$ ipython --no-banner

In [1]: import numpy as np

In [2]: np.set_printoptions(precision=1, suppress=True, linewidth=200, floatmode="fixed")

In [3]: F = np.loadtxt("arr.csv", delimiter=",")

In [4]: F
Out[4]: 
array([[ -6.0,  -1.0,  -2.0,  -6.0,  -4.0,  -9.0,  -7.0,   0.0,   3.0],
       [-12.0,  -9.0,  -2.0,  -7.0,  -7.0, -11.0, -12.0,  -2.0,  -1.0],
       [ -9.0,  -1.0, -10.0,  -4.0,  -4.0, -15.0, -19.0, -11.0,  -3.0],
       [-13.0,   4.0, -18.0,   3.0,   2.0, -12.0, -12.0, -16.0,   0.0],
       [ -9.0,   1.0, -21.0,   2.0,  -4.0,  -3.0,  -7.0, -19.0,   9.0],
       [-10.0,   9.0, -17.0,   3.0,  -9.0, -11.0, -15.0, -20.0,  10.0],
       [-11.0,  18.0,  -8.0,   8.0, -18.0,  -8.0, -11.0, -17.0,   3.0],
       [-11.0,  17.0, -14.0,  13.0, -16.0, -17.0,  -5.0, -26.0,   6.0],
       [ -2.0,  12.0, -23.0,   7.0, -19.0, -17.0,  -6.0, -19.0,  -2.0],
       [ -4.0,   6.0, -29.0,   1.0, -16.0, -12.0,  -2.0, -12.0,   4.0],
       [-12.0,  -3.0, -35.0,  -7.0,  -7.0,  -7.0,  -9.0, -20.0,  10.0],
       [ -3.0,  -7.0, -39.0,  -7.0, -13.0, -16.0, -17.0, -25.0,   6.0],
       [ -4.0,  -5.0, -40.0, -12.0, -19.0, -18.0, -24.0, -16.0,  -2.0],
       [-13.0, -14.0, -45.0, -16.0, -27.0, -27.0, -32.0, -14.0,  -8.0],
       [-15.0, -16.0, -51.0, -16.0, -29.0, -27.0, -31.0,  -5.0,  -4.0],
       [-10.0, -22.0, -49.0, -17.0, -37.0, -35.0, -40.0,  -3.0,  -2.0],
       [-14.0, -31.0, -48.0,  -9.0, -35.0, -39.0, -37.0,   3.0,  -5.0],
       [-18.0, -26.0, -55.0,   0.0, -44.0, -47.0, -35.0,  -6.0, -12.0],
       [-26.0, -18.0, -63.0,  -2.0, -47.0, -39.0, -34.0,  -8.0,  -8.0]])

In [5]: x = np.array([-1, 3, 3, -1, -2, -2, 1, 2, -2])

In [6]: target = F @ x

In [7]: np.linalg.lstsq(F, target)[0]
Out[7]: array([-1.0,  3.0,  3.0, -1.0, -2.0, -2.0,  1.0,  2.0, -2.0])

In [8]: target
Out[8]: array([  16.0,    8.0,  -17.0,  -56.0, -102.0,  -52.0,   34.0,    4.0,   -6.0,  -44.0, -136.0, -149.0,  -97.0,  -84.0,  -91.0,  -84.0,  -87.0,  -66.0,  -77.0])

In [9]: np.linalg.solve(F.T @ F, F.T @ target)
Out[9]: array([-1.0,  3.0,  3.0, -1.0, -2.0, -2.0,  1.0,  2.0, -2.0])

In [10]: try:
    ...:     np.linalg.solve(F, target)
    ...: except np.linalg.LinAlgError as e:
    ...:     print(e)
    ...: 
Last 2 dimensions of the array must be square

In [11]: rng = np.random.default_rng(74)

In [12]: target = target + 0.3 * rng.normal(size=19)

In [13]: target
Out[13]: array([  16.1,    8.1,  -16.8,  -56.1, -102.3,  -52.1,   34.0,    4.1,   -6.1,  -43.8, -135.5, -148.7,  -97.1,  -84.0,  -90.9,  -83.9,  -87.3,  -66.4,  -77.0])

In [14]: b, *_ = np.linalg.lstsq(F, target)

In [15]: b
Out[15]: array([-1.0,  3.0,  3.0, -1.0, -2.0, -2.0,  1.0,  2.0, -2.0])

In [16]: round(np.linalg.norm(target - F @ b), 1)
Out[16]: np.float64(0.6)

In [17]: b.round()
Out[17]: array([-1.0,  3.0,  3.0, -1.0, -2.0, -2.0,  1.0,  2.0, -2.0])

In [18]: Xc = F - F.mean(axis=0)

In [19]: left, sv, Vh = np.linalg.svd(Xc, full_matrices=False)

In [20]: sv
Out[20]: array([132.7,  49.5,  40.3,  21.7,  21.1,  17.3,  14.7,   9.6,   6.9])

In [21]: np.linalg.matrix_rank(Xc)
Out[21]: np.int64(9)

In [22]: np.round(Xc.mean(axis=0), 1) + 0
Out[22]: array([0.0, 0.0, 0.0, 0.0, 0.0, 0.0, 0.0, 0.0, 0.0])

In [23]: np.abs(left[:, 0]).argmax()
Out[23]: np.int64(17)

In [24]: K = np.load("mat.npy")

In [25]: K
Out[25]: 
array([[ 0.5,  0.7,  0.0, -0.2,  0.9, -0.3],
       [ 0.0, -0.3,  0.8, -0.2, -1.1,  0.2],
       [ 0.1,  0.7, -0.3,  0.6,  1.6,  1.0],
       [ 0.0,  0.0, -0.5,  0.2,  0.4, -0.2],
       [ 0.1, -0.1,  0.3, -0.7, -0.1,  0.3],
       [ 0.9,  0.5, -1.0, -1.0,  0.1, -0.1],
       [-0.4,  0.6, -0.1,  0.6,  0.3, -0.4],
       [ 0.1,  0.3, -0.6, -0.2,  0.3,  0.4],
       [-0.2, -0.5,  0.0, -0.2, -0.1, -0.1],
       [ 0.4,  0.1, -1.0,  0.4,  0.4, -0.2],
       [-0.1,  0.2,  0.2,  0.6,  0.9,  0.5]])

In [26]: t = np.radians(45)

In [27]: Rm = np.eye(6)

In [28]: Rm[1, 1] = Rm[4, 4] = np.cos(t)

In [29]: Rm[1, 4], Rm[4, 1] = -np.sin(t), np.sin(t)

In [30]: Rm
Out[30]: 
array([[ 1.0,  0.0,  0.0,  0.0,  0.0,  0.0],
       [ 0.0,  0.7,  0.0,  0.0, -0.7,  0.0],
       [ 0.0,  0.0,  1.0,  0.0,  0.0,  0.0],
       [ 0.0,  0.0,  0.0,  1.0,  0.0,  0.0],
       [ 0.0,  0.7,  0.0,  0.0,  0.7,  0.0],
       [ 0.0,  0.0,  0.0,  0.0,  0.0,  1.0]])

In [31]: other = K @ Rm.T

In [32]: np.allclose(np.linalg.norm(K, axis=1), np.linalg.norm(other, axis=1))
Out[32]: True

In [33]: np.abs(other - K).max(axis=0)
Out[33]: array([0.0, 1.3, 0.0, 0.0, 0.3, 0.0])

In [34]: np.linalg.svd(K, compute_uv=False), np.linalg.svd(other, compute_uv=False)
Out[34]: (array([3.1, 2.1, 1.5, 1.1, 0.7, 0.5]), array([3.1, 2.1, 1.5, 1.1, 0.7, 0.5]))

In [35]: np.allclose(Rm @ Rm.T, Rm.T @ Rm)
Out[35]: True

In [36]: np.round(np.trace(Rm), 1)
Out[36]: np.float64(5.4)

In [37]: (Rm + Rm.T) / 2
Out[37]: 
array([[1.0, 0.0, 0.0, 0.0, 0.0, 0.0],
       [0.0, 0.7, 0.0, 0.0, 0.0, 0.0],
       [0.0, 0.0, 1.0, 0.0, 0.0, 0.0],
       [0.0, 0.0, 0.0, 1.0, 0.0, 0.0],
       [0.0, 0.0, 0.0, 0.0, 0.7, 0.0],
       [0.0, 0.0, 0.0, 0.0, 0.0, 1.0]])

In [38]: np.allclose(Rm, Rm.T)
Out[38]: False

In [39]: np.sort(np.abs(np.linalg.eigvals(Rm)))
Out[39]: array([1.0, 1.0, 1.0, 1.0, 1.0, 1.0])

In [40]: np.linalg.determinant(Rm)
---------------------------------------------------------------------------
AttributeError                            Traceback (most recent call last)
Cell In[40], line 1
----> 1 np.linalg.determinant(Rm)

AttributeError: module 'numpy.linalg' has no attribute 'determinant'

In [41]: Rm.inv()
---------------------------------------------------------------------------
AttributeError                            Traceback (most recent call last)
Cell In[41], line 1
----> 1 Rm.inv()

AttributeError: 'numpy.ndarray' object has no attribute 'inv'

In [42]: x = np.array([-3, -3, 3, -3, 0, 2])

In [43]: target = K @ x

In [44]: np.round(np.linalg.lstsq(K, target)[0], 1) + 0
Out[44]: array([-3.0, -3.0,  3.0, -3.0,  0.0,  2.0])

In [45]: target
Out[45]: array([-3.6,  4.3, -3.1, -2.5,  3.6, -4.4, -3.5, -1.6,  2.5, -6.1, -0.5])

In [46]: np.round(np.linalg.solve(K.T @ K, K.T @ target), 1) + 0
Out[46]: array([-3.0, -3.0,  3.0, -3.0,  0.0,  2.0])

In [47]: target = target + 0.1 * rng.normal(size=11)

In [48]: target
Out[48]: array([-3.5,  4.3, -3.0, -2.5,  3.6, -4.5, -3.4, -1.7,  2.5, -6.1, -0.6])

In [49]: b, *_ = np.linalg.lstsq(K, target)

In [50]: b.round(1) + 0
Out[50]: array([-3.0, -2.9,  3.1, -3.0,  0.0,  1.9])

In [51]: [round(float(np.linalg.norm(np.linalg.solve(K.T @ K + lam * np.eye(6), K.T @ target))), 2) for lam in (0, 1, 10, 100)]
Out[51]: [6.3, 4.11, 1.73, 0.29]

In [52]: b.round()
Out[52]: array([-3.0, -3.0,  3.0, -3.0,  0.0,  2.0])

In [53]: np.round(K.T @ (target - K @ b), 1) + 0
Out[53]: array([0.0, 0.0, 0.0, 0.0, 0.0, 0.0])

In [54]: r0 = np.array([0, 1, 2, 0])

In [55]: g = np.array([1, 0, 0, 1, 2, 3, 0])

In [56]: mat = r0[:, None] + g[None, :]

In [57]: mat
Out[57]: 
array([[1, 0, 0, 1, 2, 3, 0],
       [2, 1, 1, 2, 3, 4, 1],
       [3, 2, 2, 3, 4, 5, 2],
       [1, 0, 0, 1, 2, 3, 0]])

In [58]: W2 = F[[14, 7]].astype(float)

In [59]: for _ in range(3):
    ...:     z = np.linalg.norm(F[:, None] - W2, axis=-1).argmin(axis=1)
    ...:     W2 = np.array([F[z == j].mean(axis=0) for j in range(2)])
    ...: 

In [60]: z
Out[60]: array([1, 1, 1, 1, 1, 1, 1, 1, 1, 1, 1, 1, 0, 0, 0, 0, 0, 0, 0])

In [61]: np.bincount(z)
Out[61]: array([ 7, 12])

In [62]: left, sv = np.linalg.svd(mat)
---------------------------------------------------------------------------
ValueError                                Traceback (most recent call last)
Cell In[62], line 1
----> 1 left, sv = np.linalg.svd(mat)

ValueError: too many values to unpack (expected 2)

In [63]: left, sv, Vh = np.linalg.svd(mat, full_matrices=False)

In [64]: (sv > 1e-8).sum()
Out[64]: np.int64(2)

In [65]: np.round(left.T @ left, 1) + 0
Out[65]: 
array([[1.0, 0.0, 0.0, 0.0],
       [0.0, 1.0, 0.0, 0.0],
       [0.0, 0.0, 1.0, 0.0],
       [0.0, 0.0, 0.0, 1.0]])

In [66]: np.cumsum(sv ** 2) / np.sum(sv ** 2)
Out[66]: array([1.0, 1.0, 1.0, 1.0])

In [67]: np.abs(Vh[0])
Out[67]: array([0.3, 0.2, 0.2, 0.3, 0.5, 0.7, 0.2])

In [68]: left.shape, sv.shape, Vh.shape
Out[68]: ((4, 4), (4,), (4, 7))

In [69]: np.round(np.sqrt((sv ** 2).sum()), 1), round(float(np.linalg.norm(mat)), 1)
Out[69]: (np.float64(11.7), 11.7)

In [70]: np.round(Vh @ Vh.T, 1) + 0
Out[70]: 
array([[1.0, 0.0, 0.0, 0.0],
       [0.0, 1.0, 0.0, 0.0],
       [0.0, 0.0, 1.0, 0.0],
       [0.0, 0.0, 0.0, 1.0]])

In [71]: np.round(left.T @ mat @ Vh.T, 1) + 0
Out[71]: 
array([[11.5,  0.0,  0.0,  0.0],
       [ 0.0,  2.2,  0.0,  0.0],
       [ 0.0,  0.0,  0.0,  0.0],
       [ 0.0,  0.0,  0.0,  0.0]])

In [72]: M = np.load("out4.npy")

In [73]: M
Out[73]: 
array([[ 0,  0,  4,  0,  1,  1, -3],
       [ 0,  0,  0,  1,  3, -1,  1],
       [-4,  0,  0, -3,  0, -2, -4],
       [ 0, -1,  3,  0,  0,  0,  0],
       [-1, -3,  0,  0,  0,  1,  0],
       [-1,  1,  2,  0, -1,  0,  2],
       [ 3, -1,  4,  0,  0, -2,  0]])

In [74]: r = np.linalg.matrix_rank(M)

In [75]: r
Out[75]: np.int64(6)

In [76]: N = np.linalg.svd(M)[2][r:].T

In [77]: [int(np.linalg.matrix_rank(np.delete(M, i, axis=0))) for i in range(7)]
Out[77]: [6, 6, 6, 6, 6, 6, 6]

In [78]: np.round(N @ N.T, 1) + 0
Out[78]: 
array([[ 0.0,  0.0,  0.0, -0.2,  0.1,  0.1,  0.1],
       [ 0.0,  0.0,  0.0,  0.0,  0.0,  0.0,  0.0],
       [ 0.0,  0.0,  0.0,  0.0,  0.0,  0.0,  0.0],
       [-0.2,  0.0,  0.0,  0.7, -0.3, -0.3, -0.2],
       [ 0.1,  0.0,  0.0, -0.3,  0.1,  0.1,  0.1],
       [ 0.1,  0.0,  0.0, -0.3,  0.1,  0.1,  0.1],
       [ 0.1,  0.0,  0.0, -0.2,  0.1,  0.1,  0.1]])

In [79]: [int(np.linalg.matrix_rank(M[:i])) for i in range(1, len(M) + 1)]
Out[79]: [1, 2, 3, 4, 5, 6, 6]
